% ipython --no-banner

In [1]: import numpy as np

In [2]: np.set_printoptions(precision=1, suppress=True, linewidth=100, floatmode="fixed")

In [3]: X = np.load("w.npy")

In [4]: print(X)
[[-2 -2  2 -1 -2 -4 -1  2  2 -1  0  1  1  2  1]
 [ 0 -1  0  0 -1 -2  0 -1  1  2  1 -2 -2  1  0]
 [ 2  0  1  2 -1 -2 -1 -1 -2 -1  1 -1  0  0  2]
 [ 0 -1 -1 -2  0  0 -2  0  2 -2  2 -1 -1 -1  1]
 [ 0 -2  1  2 -1 -2 -2 -2 -2 -2 -1 -1  1  0 -1]
 [-2  0  1 -1  0  0  0  2 -1  0  2  1  1  1 -2]
 [-1 -1  2 -2  2  4  0  2  1 -2  1  1  0  0 -2]
 [-1  0 -2  0 -2 -4 -1  0 -1 -2 -1 -1 -2  2  0]
 [ 2  1  0  2  1  2  0  0 -1  1 -1  1  1 -2  0]
 [-2  0  2  0  0  0 -2 -2 -1  1  1 -1 -2 -2  1]
 [ 0  0  1  0  1  2  1  2  2  2 -1  0 -1  1 -2]
 [ 1 -2 -1 -2  1  2 -2  1  0  0  1 -2 -2  1  0]]

In [5]: x = np.array([0, -4, -5, 5, -5, 3, 0, -3, 0, 4, -1, 3, -4, -5, 5])

In [6]: h1 = np.maximum(X @ x, 0)

In [7]: print(np.maximum(X @ (3 * x), 0))
[ 0 30 27  0  0  0  0  0 63 57  0  0]

In [8]: print(np.flatnonzero(h1 > 1e-9))
[1 2 8 9]

In [9]: print(np.maximum(X @ x, 0) - np.maximum(-X @ x, 0))
[-25  10   9   0  -1 -34 -36  -4  21  19 -12  -3]

In [10]: print(h1)
[ 0 10  9  0  0  0  0  0 21 19  0  0]

In [11]: print(np.tanh(X @ x))
[-1.0  1.0  1.0  0.0 -0.8 -1.0 -1.0 -1.0  1.0  1.0 -1.0 -1.0]

In [12]: Y = X / np.linalg.norm(X, axis=1, keepdims=True)

In [13]: C2 = Y @ Y.T

In [14]: print(np.linalg.norm(Y, axis=1))
[1.0 1.0 1.0 1.0 1.0 1.0 1.0 1.0 1.0 1.0 1.0 1.0]

In [15]: print(np.argwhere(np.triu(np.abs(C2) > 0.95, 1)))
[]

In [16]: print((np.abs(C2) > 0.9).astype(int))
[[1 0 0 0 0 0 0 0 0 0 0 0]
 [0 1 0 0 0 0 0 0 0 0 0 0]
 [0 0 1 0 0 0 0 0 0 0 0 0]
 [0 0 0 1 0 0 0 0 0 0 0 0]
 [0 0 0 0 1 0 0 0 0 0 0 0]
 [0 0 0 0 0 1 0 0 0 0 0 0]
 [0 0 0 0 0 0 1 0 0 0 0 0]
 [0 0 0 0 0 0 0 1 0 0 0 0]
 [0 0 0 0 0 0 0 0 1 0 0 0]
 [0 0 0 0 0 0 0 0 0 1 0 0]
 [0 0 0 0 0 0 0 0 0 0 1 0]
 [0 0 0 0 0 0 0 0 0 0 0 1]]

In [17]: Y = X[0, 0] * X[1:] - np.outer(X[1:, 0], X[0])

In [18]: print(Y)
[[  0   2   0   0   2   4   0   2  -2  -4  -2   4   4  -2   0]
 [  0   4  -6  -2   6  12   4  -2   0   4  -2   0  -2  -4  -6]
 [  0   2   2   4   0   0   4   0  -4   4  -4   2   2   2  -2]
 [  0   4  -2  -4   2   4   4   4   4   4   2   2  -2   0   2]
 [  0  -4   2   0  -4  -8  -2   0   6  -2  -4   0   0   2   6]
 [  0   0  -2   3  -6 -12  -1  -2   0   3  -2  -1   1   2   5]
 [  0  -2   6  -1   2   4   1   2   4   3   2   3   5  -2   1]
 [  0   2  -4  -2   2   4   2  -4  -2   0   2  -4  -4   0  -2]
 [  0  -4   0  -2  -4  -8   2   8   6  -4  -2   4   6   8   0]
 [  0   0  -2   0  -2  -4  -2  -4  -4  -4   2   0   2  -2   4]
 [  0   6   0   5   0   0   5  -4  -2   1  -2   3   3  -4  -1]]

In [19]: print(np.linalg.matrix_rank(Y), np.linalg.matrix_rank(X))
11 12

In [20]: print(X[:, 0] / X[0, 0])
[ 1.0 -0.0 -1.0 -0.0 -0.0  1.0  0.5  0.5 -1.0  1.0 -0.0 -0.5]

In [21]: mat = np.load("case7.npy")

In [22]: print(mat)
[[4.0 0.0 0.0 0.0 0.0 0.0 3.0 3.0]
 [0.0 4.0 0.0 0.0 3.0 0.0 0.0 0.0]
 [0.0 0.0 4.0 3.0 0.0 3.0 0.0 0.0]
 [0.0 0.0 3.0 4.0 0.0 3.0 0.0 0.0]
 [0.0 3.0 0.0 0.0 4.0 0.0 0.0 0.0]
 [0.0 0.0 3.0 3.0 0.0 4.0 0.0 0.0]
 [3.0 0.0 0.0 0.0 0.0 0.0 4.0 3.0]
 [3.0 0.0 0.0 0.0 0.0 0.0 3.0 4.0]]

In [23]: rng = np.random.default_rng(14)

In [24]: z = rng.permutation(8)

In [25]: print(z)
[3 6 4 0 7 1 2 5]

In [26]: Y = mat[z][:, z]

In [27]: print(np.sort(np.abs(np.linalg.eigvals(Y))))
[ 1.0  1.0  1.0  1.0  1.0  7.0 10.0 10.0]
